$ python3 -q
>>> import numpy as np
>>> from numpy import linalg as LA
>>> np.set_printoptions(precision=3, suppress=True, linewidth=140, sign=" ")
>>> def rd(a):
...     return np.round(a, 3) + 0
... 
>>> K = np.array([[-2, -2, -1], [2, 0, -3], [1, 0, 1], [4, -2, -10]])
>>> x = np.array([5, 5, 5])
>>> target = K @ x
>>> print(rd(LA.lstsq(K, target)[0]))
[ 5.  5.  5.]
>>> print(rd(LA.solve(K.T @ K, K.T @ target)))
[ 5.  5.  5.]
>>> rng = np.random.default_rng(195326)
>>> target = target + 0.05 * rng.normal(size=4)
>>> print(rd(target))
[-24.869  -5.068   9.944 -40.009]
>>> beta, *_ = LA.lstsq(K, target)
>>> print(rd(LA.norm(target - K @ beta)))
0.019
>>> print([round(float(LA.norm(LA.solve(K.T @ K + lam * np.eye(3), K.T @ target))), 2) for lam in (0, 1, 10, 100)])
[8.62, 7.99, 5.22, 2.17]
>>> print(beta.round())
[ 5.  5.  5.]
>>> Q = K.astype(float).copy()
>>> for j in range(3):
...     Q[:, j] -= Q[:, :j] @ (Q[:, :j].T @ Q[:, j])
...     Q[:, j] /= LA.norm(Q[:, j])
... 
>>> print(rd(Q.T @ K))
[[ 5.    -0.8   -8.6  ]
 [ 0.     2.713  5.573]
 [ 0.     0.     2.445]]
>>> print(rd(Q))
[[-0.4   -0.855  0.133]
 [ 0.4    0.118 -0.089]
 [ 0.2    0.059  0.978]
 [ 0.8   -0.501 -0.133]]
>>> f, v = K[0], K[1]
>>> print(f @ v)
-1
>>> print(f @ f)
9
>>> pr = (f @ v) / (f @ f) * f
>>> print(rd(pr))
[ 0.222  0.222  0.111]
>>> print(LA.matrix_rank(np.outer(f, v)))
1
>>> print(np.outer(f, v))
[[-4  0  6]
 [-4  0  6]
 [-2  0  3]]
>>> print(rd(v - pr))
[ 1.778 -0.222 -3.111]
>>> out = np.array([[3, 3], [2, 2], [2, 2]])
>>> cent = np.array([[2, -1, 1], [0, -2, 1]])
>>> feats = out @ cent
>>> print(feats)
[[ 6 -9  6]
 [ 4 -6  4]
 [ 4 -6  4]]
>>> x = np.array([-2, -3, 0])
>>> h1 = np.maximum(feats @ x, 0)
>>> print(rd(np.tanh(feats @ x)))
[ 1.  1.  1.]
>>> print(feats * (h1 > 1e-9)[:, None])
[[ 6 -9  6]
 [ 4 -6  4]
 [ 4 -6  4]]
>>> print(np.maximum(feats @ x, 0) - np.maximum(-feats @ x, 0))
[ 15  10  10]
>>> print(feats.T @ h1)
[ 170 -255  170]
>>> X = np.load("out3.npy")
>>> print(X)
[[ 0  1 -3]
 [ 2  1  2]
 [-1  0  3]]
>>> print(rd(LA.norm(X, "nuc")))
8.104
>>> print(rd(LA.norm(X, 2)))
4.701
>>> print(rd(LA.norm(X[1], 1)), rd(LA.norm(X[1], np.inf)))
5.0 2.0
>>> print(rd(LA.norm(X, axis=0)))
[ 2.236  1.414  4.69 ]
>>> print(rd(LA.norm(X[1] - X[0])))
5.385
>>> print(np.allclose(X, X.T))
False
>>> print(rd(np.abs(LA.eigvals(X)).max()))
3.752
>>> print((X + X.T) / 2)
[[ 0.   1.5 -2. ]
 [ 1.5  1.   1. ]
 [-2.   1.   3. ]]
>>> out = LA.inv(X)
>>> print(rd(LA.inv(out)))
[[ 0.  1. -3.]
 [ 2.  1.  2.]
 [-1.  0.  3.]]
>>> print(np.allclose(out, X.T))
False
>>> print(rd(LA.slogdet(X)[0]))
-1.0
>>> print(rd(out))
[[-0.273  0.273 -0.455]
 [ 0.727  0.273  0.545]
 [-0.091  0.091  0.182]]
>>> print(rd(LA.cond(X)))
4.916
>>> left, sig, Vt = LA.svd(X, full_matrices=False)
>>> print(rd(np.cumsum(sig ** 2) / np.sum(sig ** 2)))
[ 0.762  0.968  1.   ]
>>> print((sig > 1e-8).sum())
3
>>> print(rd(left.T @ X @ Vt.T))
[[ 4.701  0.     0.   ]
 [ 0.     2.447  0.   ]
 [ 0.     0.     0.956]]
>>> print(rd(left.T @ left))
[[ 1.  0.  0.]
 [ 0.  1.  0.]
 [ 0.  0.  1.]]
>>> print(rd(np.abs(Vt[0])))
[ 0.053  0.044  0.998]
>>> print(rd(Vt @ Vt.T))
[[ 1.  0.  0.]
 [ 0.  1.  0.]
 [ 0.  0.  1.]]
>>> E = np.load("case16.npy")
>>> print(E)
[[ 0  0  0]
 [-1  1  2]
 [ 2  3 -3]
 [ 1  4 -1]
 [ 1  4 -1]
 [-3  2  3]
 [ 0  0  0]
 [ 0  0  0]
 [ 0  0  0]
 [ 0  0  0]
 [-2  6  2]
 [-1  1  2]
 [ 0  0  0]
 [-4  3  5]
 [ 0  0  0]
 [-4  3  5]
 [-1  1  2]
 [-3  2  3]
 [-1  5  0]
 [ 2  3 -3]
 [ 2  3 -3]
 [ 0  0  0]
 [ 0  0  0]
 [-1  5  0]]
>>> th = np.radians(45)
>>> r_ = np.eye(3)
>>> r_[1, 1] = r_[0, 0] = np.cos(th)
>>> r_[1, 0], r_[0, 1] = -np.sin(th), np.sin(th)
>>> print(rd(r_))
[[ 0.707  0.707  0.   ]
 [-0.707  0.707  0.   ]
 [ 0.     0.     1.   ]]
>>> out = X @ r_.T
>>> print(rd(np.abs(out - X).max(axis=0)))
[ 0.707  1.707  0.   ]
>>> print(rd(LA.det(r_)), rd(np.trace(r_)))
1.0 2.414
>>> print(np.allclose(LA.norm(X, axis=1), LA.norm(out, axis=1)))
True
>>> W = np.array([[-1, -2], [0, -2], [2, -1]])
>>> beta = np.array([0, 7])
>>> H = np.maximum(E @ W + beta, 0)
>>> print(LA.matrix_rank(H))
2
>>> cent = np.array([[-3, 3, -9], [-1, -9, -1]])
>>> print((H @ cent).round(6).argmax(axis=1))
[ 0  0  0  0  0  1  0  0  0  0  1  0  0  1  0  1  0  1  1  0  0  0  0  1]
>>> print(H @ cent)
[[  -7  -63   -7]
 [ -20  -30  -50]
 [   0    0    0]
 [   0    0    0]
 [   0    0    0]
 [ -33  -27  -87]
 [  -7  -63   -7]
 [  -7  -63   -7]
 [  -7  -63   -7]
 [  -7  -63   -7]
 [ -18   18  -54]
 [ -20  -30  -50]
 [  -7  -63   -7]
 [ -46    6 -130]
 [  -7  -63   -7]
 [ -46    6 -130]
 [ -20  -30  -50]
 [ -33  -27  -87]
 [  -3    3   -9]
 [   0    0    0]
 [   0    0    0]
 [  -7  -63   -7]
 [  -7  -63   -7]
 [  -3    3   -9]]
